$ ipython --no-banner

In [1]: import numpy as np

In [2]: np.set_printoptions(precision=3, suppress=True, linewidth=140, legacy="1.25")

In [3]: F = np.loadtxt("w.csv", delimiter=",")

In [4]: print(F)
[[ 3.  0.  9.]
 [ 3.  0.  9.]
 [ 3.  0.  8.]
 [ 3.  0.  0.]
 [ 3.  0.  0.]
 [ 3.  0.  2.]
 [ 3.  0.  0.]
 [ 3.  0.  5.]
 [ 3.  0.  6.]
 [ 3.  0.  2.]
 [ 3.  0.  9.]
 [ 3.  0.  2.]
 [ 3.  0.  0.]
 [ 3.  0.  0.]
 [ 3.  0.  0.]
 [ 3.  0.  0.]
 [ 3.  0.  2.]
 [ 3.  0.  0.]
 [ 3.  0.  0.]
 [ 3.  0.  9.]
 [ 3.  0. 10.]
 [ 3.  0.  7.]
 [ 3.  0.  0.]
 [ 3.  0.  0.]
 [ 3.  0.  0.]
 [ 3.  0.  0.]]

In [5]: # rank 2

In [6]: rank = np.linalg.matrix_rank(F)

In [7]: print(rank)
2

In [8]: N = np.linalg.svd(F)[2][rank:].T

In [9]: print(N.shape)
(3, 1)

In [10]: print(np.allclose(F @ N, 0))
True

In [11]: print([int(np.linalg.matrix_rank(np.delete(F, i, axis=0))) for i in range(26)])
[2, 2, 2, 2, 2, 2, 2, 2, 2, 2, 2, 2, 2, 2, 2, 2, 2, 2, 2, 2, 2, 2, 2, 2, 2, 2]

In [12]: print(np.linalg.matrix_rank(F.T @ F), np.linalg.matrix_rank(F @ F.T))
2 2

In [13]: print(np.linalg.lstsq(F[:-1].T, F[-1])[2])
2

In [14]: print(np.allclose(F[:-1].T @ np.linalg.lstsq(F[:-1].T, F[-1])[0], F[-1]))
True

In [15]: print(round(np.trace(np.linalg.pinv(F) @ F), 3))
2.0

In [16]: rng = np.random.default_rng(76080)

In [17]: A2 = F + rng.integers(-2, 3, (26, 2)) @ rng.integers(-2, 3, (2, 3))

In [18]: print(A2)
[[ 5. -2.  9.]
 [ 1.  0.  7.]
 [ 2.  0.  7.]
 [ 3.  0.  0.]
 [-1.  4.  0.]
 [ 3. -4. -2.]
 [ 6. -2.  1.]
 [ 5. -2.  5.]
 [ 5.  0.  8.]
 [ 3. -4. -2.]
 [-1.  4.  9.]
 [ 2.  0.  1.]
 [ 5. -4. -2.]
 [ 4.  0.  1.]
 [ 4. -2. -1.]
 [ 0.  4.  1.]
 [ 4.  2.  5.]
 [ 4. -2. -1.]
 [ 1.  4.  2.]
 [ 1.  0.  7.]
 [ 4.  2. 13.]
 [ 4.  2. 10.]
 [ 6. -4. -1.]
 [ 3. -2. -2.]
 [ 6. -2.  1.]
 [ 6. -4. -1.]]

In [19]: print(np.abs(A2 - F).sum(axis=1))
[4. 4. 2. 0. 8. 8. 6. 4. 4. 8. 8. 2. 8. 2. 4. 8. 6. 4. 8. 4. 6. 6. 8. 4. 6. 8.]

In [20]: print(A2 - F)
[[ 2. -2.  0.]
 [-2.  0. -2.]
 [-1.  0. -1.]
 [ 0.  0.  0.]
 [-4.  4.  0.]
 [ 0. -4. -4.]
 [ 3. -2.  1.]
 [ 2. -2.  0.]
 [ 2.  0.  2.]
 [ 0. -4. -4.]
 [-4.  4.  0.]
 [-1.  0. -1.]
 [ 2. -4. -2.]
 [ 1.  0.  1.]
 [ 1. -2. -1.]
 [-3.  4.  1.]
 [ 1.  2.  3.]
 [ 1. -2. -1.]
 [-2.  4.  2.]
 [-2.  0. -2.]
 [ 1.  2.  3.]
 [ 1.  2.  3.]
 [ 3. -4. -1.]
 [ 0. -2. -2.]
 [ 3. -2.  1.]
 [ 3. -4. -1.]]

In [21]: print(np.round(np.linalg.svd(A2 - F, compute_uv=False), 3) + 0)
[16.668 10.591  0.   ]

In [22]: arr = np.array([[0.0, 0.0, 3.0], [0.0, 0.0, -1.0], [3.0, -1.0, 0.0]])

In [23]: print(arr)
[[ 0.  0.  3.]
 [ 0.  0. -1.]
 [ 3. -1.  0.]]

In [24]: # null space of dimension 1

In [25]: print(round(float(np.trace(np.linalg.pinv(arr) @ arr)), 3))
2.0

In [26]: try:
    ...:     np.linalg.inv(arr)
    ...: except np.linalg.LinAlgError as e:
    ...:     print(e)
    ...: 
Singular matrix

In [27]: print(np.abs(np.diag(np.linalg.qr(arr)[1])) > 1e-9)
[ True False  True]

In [28]: print(np.unique(arr.round(6), axis=0).shape)
(3, 3)

In [29]: print(arr @ np.linalg.pinv(arr) @ arr)
[[ 0.  0.  3.]
 [ 0.  0. -1.]
 [ 3. -1.  0.]]

In [30]: ev, evecs = np.linalg.eigh(arr)

In [31]: x0 = np.array([0, 1, 3])

In [32]: print((np.sign(evecs[:, -1].round(6)) == np.sign(evecs[0, -1].round(6))).astype(int))
[1 0 1]

In [33]: print(np.round(evecs * np.abs(ev) @ evecs.T, 3) + 0)
[[ 2.846 -0.949  0.   ]
 [-0.949  0.316  0.   ]
 [ 0.     0.     3.162]]

In [34]: print(np.linalg.eigvalsh(arr[1:, 1:]))
[-1.  1.]

In [35]: u, g = arr[0], arr[2]

In [36]: print(u @ u)
9.0

In [37]: pr = (u @ g) / (u @ u) * u

In [38]: print(g - pr)
[ 3. -1.  0.]

In [39]: print(np.outer(u, g))
[[ 0. -0.  0.]
 [ 0. -0.  0.]
 [ 9. -3.  0.]]

In [40]: print(np.linalg.matrix_rank(np.outer(u, g)))
1

In [41]: print((g - pr) @ u)
0.0

In [42]: print(np.round(np.linalg.eigvalsh(arr).min(), 3))
-3.162

In [43]: print(np.all(np.linalg.eigvalsh(arr) > 0))
False

In [44]: A = np.loadtxt("out4.csv", delimiter=",")

In [45]: print(A)
[[-2.427 -1.409 -1.155 -1.59 ]
 [-3.347 -0.889  2.694 -3.017]
 [ 3.315  0.902 -2.689  3.008]
 [-2.4   -1.403 -1.187 -1.626]
 [ 2.413  1.414  1.214  1.609]
 [-2.726 -2.639 -5.706 -0.998]
 [-3.882 -3.301 -6.304 -1.814]
 [-1.516 -1.908 -5.125 -0.174]
 [ 3.516  1.726  0.316  2.597]
 [-0.107 -0.441 -1.546  0.189]
 [ 3.274  0.882 -2.696  2.993]
 [-1.497 -1.917 -5.121 -0.223]
 [-2.095 -0.208  3.319 -2.207]
 [-0.929  0.518  3.952 -1.409]
 [-2.716 -2.602 -5.683 -1.022]
 [-1.22  -0.703 -0.58  -0.779]
 [-2.293 -1.008  0.281 -1.803]
 [-3.797 -2.887 -4.792 -1.964]]

In [46]: x0 = np.array([-1, -1, -3, -1])

In [47]: y = A @ x0

In [48]: print(np.round(np.linalg.pinv(A) @ A, 3) + 0)
[[1. 0. 0. 0.]
 [0. 1. 0. 0.]
 [0. 0. 1. 0.]
 [0. 0. 0. 1.]]

In [49]: print(np.linalg.solve(A.T @ A, A.T @ y))
[-1. -1. -3. -1.]

In [50]: print(np.linalg.lstsq(A, y)[0])
[-1. -1. -3. -1.]

In [51]: try:
    ...:     np.linalg.solve(A, y)
    ...: except np.linalg.LinAlgError as e:
    ...:     print(e)
    ...: 
Last 2 dimensions of the array must be square

In [52]: y = y + 0.05 * rng.normal(size=18)

In [53]: print(y)
[  8.897  -0.886   0.848   8.981  -9.048  23.47   27.879  19.003  -8.759   5.002   0.937  19.052  -5.372 -10.087  23.37    4.452   4.351
  22.96 ]

In [54]: coef, *_ = np.linalg.lstsq(A, y)

In [55]: print(np.round(A.T @ (y - A @ coef), 3) + 0)
[0. 0. 0. 0.]

In [56]: print(coef)
[-0.169 -2.413 -2.706 -1.227]

In [57]: print([round(float(np.linalg.norm(np.linalg.solve(A.T @ A + lam * np.eye(4), A.T @ y))), 2) for lam in (0, 1, 10, 100)])
[3.83, 3.38, 3.29, 2.57]

In [58]: left, sigma, Vh = np.linalg.svd(A)

In [59]: print(np.argmax(sigma[:-1] / (sigma[1:] + 1e-6)) + 1)
2

In [60]: A2 = left[:, :2] @ np.diag(sigma[:2]) @ Vh[:2]

In [61]: print(round(np.abs(A - A2).max(), 3))
0.025

In [62]: proj = A @ np.linalg.solve(A.T @ A, A.T)

In [63]: print(proj @ A[:, 3])
[-1.59  -3.017  3.008 -1.626  1.609 -0.998 -1.814 -0.174  2.597  0.189  2.993 -0.223 -2.207 -1.409 -1.022 -0.779 -1.803 -1.964]

In [64]: print(np.allclose(proj @ proj, proj))
True

In [65]: print(np.round(np.trace(proj), 3))
4.0

In [66]: J = np.loadtxt("arr.csv", delimiter=",")

In [67]: print(J)
[[2. 0. 7. 2.]
 [0. 0. 8. 0.]
 [2. 0. 0. 0.]
 [7. 0. 4. 8.]]

In [68]: left, sigma, Vh = np.linalg.svd(J)

In [69]: print(sigma.round(3) + 0)
[13.72   7.969  1.499  0.   ]

In [70]: A2 = left[:, :3] @ np.diag(sigma[:3]) @ Vh[:3]

In [71]: print(np.round(np.abs(J - A2).max(), 3))
0.0

In [72]: print(round(float(np.linalg.norm(J - A2, 2)), 3), round(sigma[3], 3))
0.0 0.0

In [73]: print(np.linalg.matrix_rank(A2))
3

In [74]: X = np.load("block8.npy")

In [75]: print(X)
[[ 0.16  -1.022 -0.842  2.687]
 [ 1.405  1.842  1.593 -1.047]
 [ 1.616  2.246  1.041  0.507]
 [-0.592  2.832  0.167 -0.775]
 [ 1.288  2.686  0.308  0.176]
 [ 2.334  1.834 -0.115  0.419]
 [-2.96  -0.252  0.409 -0.096]
 [-0.752  0.595  0.608 -2.777]
 [-1.779 -2.129 -1.135  0.111]
 [-2.349  0.255  0.564 -1.761]
 [ 0.992 -1.843 -1.901 -1.003]]

In [76]: x0 = np.array([0, 1, -2, 1])

In [77]: h = np.maximum(X @ x0, 0)

In [78]: print(np.maximum(X @ x0, 0) - np.maximum(-X @ x0, 0))
[ 3.349 -2.391  0.671  1.723  2.246  2.483 -1.166 -3.398  0.252 -2.634  0.956]

In [79]: print(h)
[3.349 0.    0.671 1.723 2.246 2.483 0.    0.    0.252 0.    0.956]

In [80]: M = np.loadtxt("mat.csv", delimiter=",")

In [81]: print(M)
[[-0.17   0.517 -0.839  0.017]
 [ 0.255 -0.657 -0.468 -0.533]
 [ 0.851  0.027 -0.146  0.503]
 [-0.426 -0.548 -0.237  0.68 ]]

In [82]: # orthonormal columns

In [83]: A2 = np.linalg.inv(M)

In [84]: print(np.linalg.det(M) * A2)
[[ 0.17  -0.255 -0.851  0.426]
 [-0.517  0.657 -0.027  0.548]
 [ 0.839  0.468  0.146  0.237]
 [-0.017  0.533 -0.503 -0.68 ]]

In [85]: print(round(float(np.linalg.det(M) * np.linalg.det(A2)), 3))
1.0

In [86]: Q = M.astype(float).copy()

In [87]: for j in range(4):
    ...:     Q[:, j] -= Q[:, :j] @ (Q[:, :j].T @ Q[:, j])
    ...:     Q[:, j] /= np.linalg.norm(Q[:, j])
    ...: 

In [88]: print(np.round(Q.T @ Q, 3) + 0)
[[1. 0. 0. 0.]
 [0. 1. 0. 0.]
 [0. 0. 1. 0.]
 [0. 0. 0. 1.]]

In [89]: print(Q)
[[-0.17   0.517 -0.839  0.017]
 [ 0.255 -0.657 -0.468 -0.533]
 [ 0.851  0.027 -0.146  0.503]
 [-0.426 -0.548 -0.237  0.68 ]]

In [90]: mat = np.load("run5.npy")

In [91]: print(mat)
[[ 0  1  2  0  5 10]
 [ 4  3  1 20 15  5]
 [ 0  1  1  0  5  5]
 [ 0  3  6  0 -1 -2]
 [12  9  3 -4 -3 -1]
 [ 0  3  3  0 -1 -1]]

In [92]: Q, R = np.linalg.qr(mat)

In [93]: print(round(float(abs(R[0, 0])), 3), np.round(np.linalg.norm(mat[:, 0]), 3))
12.649 12.649

In [94]: print(Q.round(3) + 0)
[[ 0.     0.224  0.224  0.     0.671  0.671]
 [-0.316  0.     0.    -0.949  0.     0.   ]
 [ 0.     0.224 -0.224  0.     0.671 -0.671]
 [ 0.     0.671  0.671  0.    -0.224 -0.224]
 [-0.949  0.     0.     0.316  0.     0.   ]
 [ 0.     0.671 -0.671  0.    -0.224  0.224]]

In [95]: print(np.abs(np.diag(R)))
[12.649  4.472  2.236 20.239  7.155  3.578]

In [96]: left, sigma, Vh = np.linalg.svd(mat, full_matrices=False)

In [97]: print(sigma)
[27.079 16.508 11.394  6.946  1.743  1.063]

In [98]: print(np.allclose(left * sigma @ Vh, mat))
True

In [99]: print(round(np.sqrt((sigma ** 2).sum()), 3), round(float(np.linalg.norm(mat)), 3))
34.467 34.467

In [100]: print(np.abs(left[:, 0]).round(6).argmax())
1

In [101]: print(left.shape, sigma.shape, Vh.shape)
(6, 6) (6,) (6, 6)

In [102]: print(mat.sum(axis=1))
[18 48 12  6 16  4]

In [103]: print(np.linalg.matrix_rank(mat))
6

In [104]: print(mat.sum(axis=0))
[16 20 16 16 20 16]

In [105]: print(np.count_nonzero(mat))
28

In [106]: print(np.abs(mat).max())
20

In [107]: print(np.linalg.svd(mat, compute_uv=False))
[27.079 16.508 11.394  6.946  1.743  1.063]

In [108]: np.zeros(6, 6)
---------------------------------------------------------------------------
TypeError                                 Traceback (most recent call last)
Cell In[108], line 1
----> 1 np.zeros(6, 6)

TypeError: Cannot interpret '6' as a data type

In [109]: np.linalg.rank(mat)
---------------------------------------------------------------------------
AttributeError                            Traceback (most recent call last)
Cell In[109], line 1
----> 1 np.linalg.rank(mat)

AttributeError: module 'numpy.linalg' has no attribute 'rank'

In [110]: W = np.array([[-1, -2, -3],
     ...:     [3, -3, 3],
     ...:     [1, -1, 1],
     ...:     [2, 1, -3],
     ...:     [-1, 1, 1],
     ...:     [1, -2, -2]])

In [111]: coef = np.array([-2, -2, -3])

In [112]: H = np.maximum(mat @ W + coef, 0)

In [113]: print((H > 0).mean(axis=0))
[1.    0.167 0.5  ]

In [114]: Z = np.array([[-5, -9, 6], [-5, 1, 9], [8, -3, 4]])

In [115]: print(W @ Z)
[[ -9  16 -36]
 [ 24 -39   3]
 [  8 -13   1]
 [-39  -8   9]
 [  8   7   7]
 [-11  -5 -20]]

In [116]: m1 = np.loadtxt("sample3.csv", delimiter=",")

In [117]: print(m1)
[[ 2.702  1.813 -0.816 -3.014 -1.86 ]
 [-1.018 -0.181  2.906  2.913 -3.889]
 [ 1.548  2.297  3.592 -1.714  3.441]
 [-0.375  3.193 -3.27   2.226 -2.641]
 [-1.37   1.323 -3.655 -6.289  2.958]]

In [118]: A2 = np.array([[-1, -6], [-3, 3], [0, -8]])

In [119]: print(np.einsum("ij,ij->i", arr, arr))
[ 9.  1. 10.]

In [120]: print(A2.T @ arr.T)
[[  0.   0.   0.]
 [-24.   8. -21.]]

In [121]: print(arr @ A2)
[[  0. -24.]
 [  0.   8.]
 [  0. -21.]]

In [122]: x0 = np.array([1, -2, -1, -1, 0])

In [123]: y = m1 @ x0

In [124]: print(y)
[ 2.906 -6.475 -4.924 -5.717  5.928]

In [125]: print(np.round(np.linalg.solve(m1, m1[:, 2]), 3) + 0)
[0. 0. 1. 0. 0.]

In [126]: print(np.round(np.linalg.solve(m1, y), 3) + 0)
[ 1. -2. -1. -1.  0.]

In [127]: print(np.round(np.linalg.solve(m1, y + m1[:, 3]), 3) + 0)
[ 1. -2. -1.  0.  0.]

In [128]: left, sigma, Vh = np.linalg.svd(m1, full_matrices=False)

In [129]: print(np.round(left.T @ left, 3) + 0)
[[1. 0. 0. 0. 0.]
 [0. 1. 0. 0. 0.]
 [0. 0. 1. 0. 0.]
 [0. 0. 0. 1. 0.]
 [0. 0. 0. 0. 1.]]

In [130]: print(left.shape, sigma.shape, Vh.shape)
(5, 5) (5,) (5, 5)
